In [1]: import numpy as np

In [2]: np.set_printoptions(precision=2, suppress=True, linewidth=200, sign=" ")

In [3]: arr = np.load("m.npy")

In [4]: print(arr)
[[ 40. -12. -54.  36.]
 [-12.   8.  18. -12.]
 [-54.  18.  85. -54.]
 [ 36. -12. -54.  40.]]

In [5]: w, evecs = np.linalg.eigh(arr)

In [6]: print(np.unique(w.round(6) + 0, return_counts=True)[1])
[ 3  1]

In [7]: print(np.abs(evecs[:, -1]))
[ 0.48  0.16  0.72  0.48]

In [8]: w, evecs = np.linalg.eigh(arr)

In [9]: x0 = np.array([1, 0, 0, 0])

In [10]: print((np.sign(evecs[:, -1].round(6)) == np.sign(evecs[0, -1].round(6))).astype(int))
[ 1  0  0  1]

In [11]: print(x0 @ arr @ x0)
40.0

In [12]: print(evecs * np.maximum(w, 0) @ evecs.T)
[[ 40. -12. -54.  36.]
 [-12.   8.  18. -12.]
 [-54.  18.  85. -54.]
 [ 36. -12. -54.  40.]]

In [13]: print(evecs * np.sqrt(w) @ evecs.T)
[[ 4.45 -0.82 -3.68  2.45]
 [-0.82  2.27  1.23 -0.82]
 [-3.68  1.23  7.51 -3.68]
 [ 2.45 -0.82 -3.68  4.45]]

In [14]: rng = np.random.default_rng(129040)

In [15]: labels = rng.permutation(4)

In [16]: print(labels)
[ 0  2  1  3]

In [17]: M2 = arr[labels][:, labels]

In [18]: print(np.trace(M2))
173.0

In [19]: print(round(float(np.linalg.det(M2)), 2), np.round(np.linalg.det(arr[labels]), 2))
10304.0 -10304.0

In [20]: mat = np.array([[0, 0, 0, 0], [0, -1, 0, 0], [0, 0, 1, 0], [0, 0, 0, 1]])

In [21]: print(np.sort(np.linalg.eigvals(mat)))
[-1.  0.  1.  1.]

In [22]: print(np.linalg.matrix_power(mat - np.diag(np.diag(mat)), 4))
[[ 0  0  0  0]
 [ 0  0  0  0]
 [ 0  0  0  0]
 [ 0  0  0  0]]

In [23]: print([int(np.linalg.matrix_rank(np.linalg.matrix_power(mat, p))) for p in range(1, 5)])
[3, 3, 3, 3]

In [24]: print(np.linalg.matrix_rank(mat - mat[0, 0] * np.eye(4)))
3

In [25]: print(np.einsum("ii->", mat))
1

In [26]: print(np.kron(np.eye(2, dtype=int), mat))
[[ 0  0  0  0  0  0  0  0]
 [ 0 -1  0  0  0  0  0  0]
 [ 0  0  1  0  0  0  0  0]
 [ 0  0  0  1  0  0  0  0]
 [ 0  0  0  0  0  0  0  0]
 [ 0  0  0  0  0 -1  0  0]
 [ 0  0  0  0  0  0  1  0]
 [ 0  0  0  0  0  0  0  1]]

In [27]: print(np.poly(mat))
[ 1. -1. -1.  1.  0.]

In [28]: print(np.linalg.eigvals(mat))
[ 0. -1.  1.  1.]

In [29]: print(np.round(np.linalg.det(mat[::-1]), 2))
0.0

In [30]: print(np.unique(mat.round(6), axis=0).shape)
(4, 4)

In [31]: print(np.round(np.trace(np.linalg.pinv(mat) @ mat), 2))
3.0

In [32]: f = np.array([2, 3, 2])

In [33]: J = f[np.abs(np.subtract.outer(np.arange(3), np.arange(3)))]

In [34]: print(J)
[[ 2  3  2]
 [ 3  2  3]
 [ 2  3  2]]

In [35]: # looks like rank 2

In [36]: r = np.linalg.matrix_rank(J)

In [37]: print(r)
2

In [38]: null = np.linalg.svd(J)[2][r:].T

In [39]: print([int(np.linalg.matrix_rank(np.delete(J, i, axis=0))) for i in range(3)])
[2, 1, 2]

In [40]: print(np.round(null[:, 0] / null[np.abs(null[:, 0]).round(6).argmax(), 0], 2) + 0)
[ 1.  0. -1.]

In [41]: print(np.linalg.matrix_rank(J.T @ J), np.linalg.matrix_rank(J @ J.T))
2 2

In [42]: print(null.shape)
(3, 1)

In [43]: W0 = np.loadtxt("layer1.csv", delimiter=",")

In [44]: print(W0)
[[-0.29 -0.17  0.48 -0.79]
 [ 1.75  3.04 -0.66 -0.82]
 [-0.09 -0.39 -0.18  0.44]
 [ 0.37  1.69  0.7  -1.3 ]]

In [45]: # rows and columns are dependent

In [46]: print(np.abs(W0).max())
3.04

In [47]: print(np.unravel_index(np.abs(W0).argmax(), W0.shape))
(np.int64(1), np.int64(1))

In [48]: print(W0 - W0[0])
[[ 0.    0.    0.    0.  ]
 [ 2.04  3.21 -1.14 -0.03]
 [ 0.2  -0.22 -0.66  1.23]
 [ 0.66  1.86  0.22 -0.51]]

In [49]: print(W0.sum(axis=1))
[-0.77  3.31 -0.22  1.46]

In [50]: print(np.round(np.linalg.svd(W0, compute_uv=False), 2) + 0)
[ 4.14  1.64  0.31  0.  ]

In [51]: print(np.linalg.matrix_rank(W0))
3

In [52]: print(W0 @ np.linalg.pinv(W0) @ W0)
[[-0.29 -0.17  0.48 -0.79]
 [ 1.75  3.04 -0.66 -0.82]
 [-0.09 -0.39 -0.18  0.44]
 [ 0.37  1.69  0.7  -1.3 ]]

In [53]: print(np.linalg.lstsq(W0[:-1].T, W0[-1])[2])
3

In [54]: print(np.allclose(W0[:-1].T @ np.linalg.lstsq(W0[:-1].T, W0[-1])[0], W0[-1]))
True

In [55]: r = np.linalg.matrix_rank(W0)

In [56]: print(r)
3

In [57]: null = np.linalg.svd(W0)[2][r:].T

In [58]: print(null @ null.T)
[[ 0.62 -0.25  0.41  0.07]
 [-0.25  0.1  -0.16 -0.03]
 [ 0.41 -0.16  0.27  0.05]
 [ 0.07 -0.03  0.05  0.01]]

In [59]: print([int(np.linalg.matrix_rank(np.delete(W0, i, axis=0))) for i in range(4)])
[3, 3, 3, 3]

In [60]: print(np.allclose(W0 @ null, 0))
True

In [61]: print(null[:, 0] / null[np.abs(null[:, 0]).round(6).argmax(), 0])
[ 1.   -0.4   0.66  0.12]
